In [1]: import numpy as np

In [2]: np.set_printoptions(suppress=True, linewidth=100)

In [3]: m1 = np.loadtxt("mat.csv", delimiter=",")

In [4]: print(m1)
[[ 11.6  10.   18.4   9.4  -2.2  11.4  14.8  13.6   2.6   5.8  12.6  13.4]
 [  6.5   7.1  10.8   1.8  -3.3   6.8  10.8   7.1  -2.5   1.8  10.5   7.3]
 [ 10.4   6.9  16.6   7.6  -1.3  12.7  12.6  10.8   1.4   3.6  14.5  13.1]
 [  8.6  10.5  14.    5.   -3.9   6.4  13.6  10.9  -0.4   4.6   9.1   8.7]
 [  6.7   9.5  11.1   2.1  -4.4   4.6  12.1   8.5  -2.3   3.1   8.2   6.3]
 [  2.8   4.7   5.3  -3.7  -3.9   3.5   7.8   2.2  -6.2  -1.2   9.1   2.9]
 [  6.3   8.3  10.5   1.5  -4.    5.2  11.3   7.5  -2.7   2.3   9.1   6.4]
 [  7.    8.2  11.5   2.5  -3.6   6.3  11.6   8.1  -2.    2.6   9.8   7.4]
 [  6.8  10.   11.2   2.2  -4.6   4.2  12.4   8.8  -2.2   3.4   7.8   6.2]
 [  1.1   2.3   2.7  -6.3  -3.6   3.5   5.7  -0.7  -7.9  -3.3   9.9   1.6]
 [ -0.1   5.    0.9  -8.1  -5.5  -1.1   6.5  -0.5  -9.1  -2.5   5.9  -1.6]
 [ 10.2  10.   16.4   7.4  -2.9   9.4  14.1  12.2   1.2   5.1  11.3  11.4]
 [  0.8   4.5   2.2  -6.8  -4.8   0.7   6.7   0.1  -8.2  -2.3   7.3   0. ]
 [ -2.    3.8  -2.  -11.   -5.9  -2.8   4.9  -3.1 -11.   -4.1   5.2  -3.9]
 [  7.3   7.2  12.    3.   -2.9   7.8  11.3   7.9  -1.7   2.3  11.2   8.4]
 [  0.2   4.4   1.4  -7.6  -5.1   0.    6.3  -0.6  -8.8  -2.7   6.9  -0.8]
 [  6.2   6.7  10.3   1.3  -3.3   6.6  10.5   6.6  -2.8   1.5  10.5   6.9]
 [  5.3   5.4   9.    0.   -3.1   6.5   9.4   5.   -3.7   0.4  10.9   6.3]
 [  7.2   8.3  11.8   2.8  -3.6   6.5  11.8   8.4  -1.8   2.8   9.9   7.7]
 [  1.9   6.1   3.8  -5.2  -5.1   0.8   8.    1.9  -7.1  -1.    6.8   0.8]
 [  2.5   3.9   4.8  -4.2  -3.7   3.9   7.2   1.5  -6.5  -1.8   9.6   2.8]
 [  9.5   7.6  15.3   6.3  -2.   10.7  12.6  10.3   0.5   3.6  12.9  11.5]
 [ -2.2   5.3  -2.3 -11.3  -6.7  -4.6   5.6  -2.5 -11.2  -3.4   3.5  -4.9]
 [  4.    7.7   7.1  -1.9  -4.8   2.4   9.9   4.9  -5.    0.9   7.3   3.2]
 [  0.4   4.5   1.6  -7.4  -5.    0.1   6.4  -0.4  -8.6  -2.6   6.9  -0.7]
 [  8.    9.4  13.    4.   -3.7   6.6  12.7   9.7  -1.    3.7   9.6   8.3]
 [  5.5   8.9   9.2   0.2  -4.7   3.3  11.2   6.9  -3.5   2.2   7.6   4.8]
 [ -2.3   2.5  -2.4 -11.4  -5.4  -1.9   4.1  -4.1 -11.3  -4.9   6.2  -3.7]
 [  5.3   4.4   9.    0.   -2.5   7.6   8.9   4.6  -3.7  -0.1  11.9   6.8]
 [  0.5   3.9   1.7  -7.3  -4.7   0.8   6.2  -0.6  -8.5  -2.8   7.6  -0.2]
 [  3.3   6.    6.   -3.   -4.3   3.    8.7   3.3  -5.7  -0.3   8.4   3. ]
 [  8.    6.2  13.    4.   -2.1   9.8  11.1   8.1  -1.    2.1  12.8   9.9]]

In [5]: Xc = m1 - m1.mean(axis=1)
Traceback (most recent call last):
  Cell In[5], line 1
    Xc = m1 - m1.mean(axis=1)
ValueError: operands could not be broadcast together with shapes (32,12) (32,) 


In [6]: Xc = m1 - m1.mean(axis=0)

In [7]: Uu, s, VT = np.linalg.svd(Xc, full_matrices=False)

In [8]: np.linalg.matrix_rank(Xc)
Out[8]: np.int64(9)

In [9]: print(np.round(s ** 2 / (s ** 2).sum(), 1) + 0)
[1. 0. 0. 0. 0. 0. 0. 0. 0. 0. 0. 0.]

In [10]: (np.sign(Uu[:, 0]) == np.sign(Uu[0, 0])).astype(int)
Out[10]: 
array([1, 1, 1, 1, 1, 0, 1, 1, 1, 0, 0, 1, 0, 0, 1, 0, 1, 1, 1, 0, 0, 1, 0, 0, 0, 1, 1, 0, 1, 0, 0,
       1])
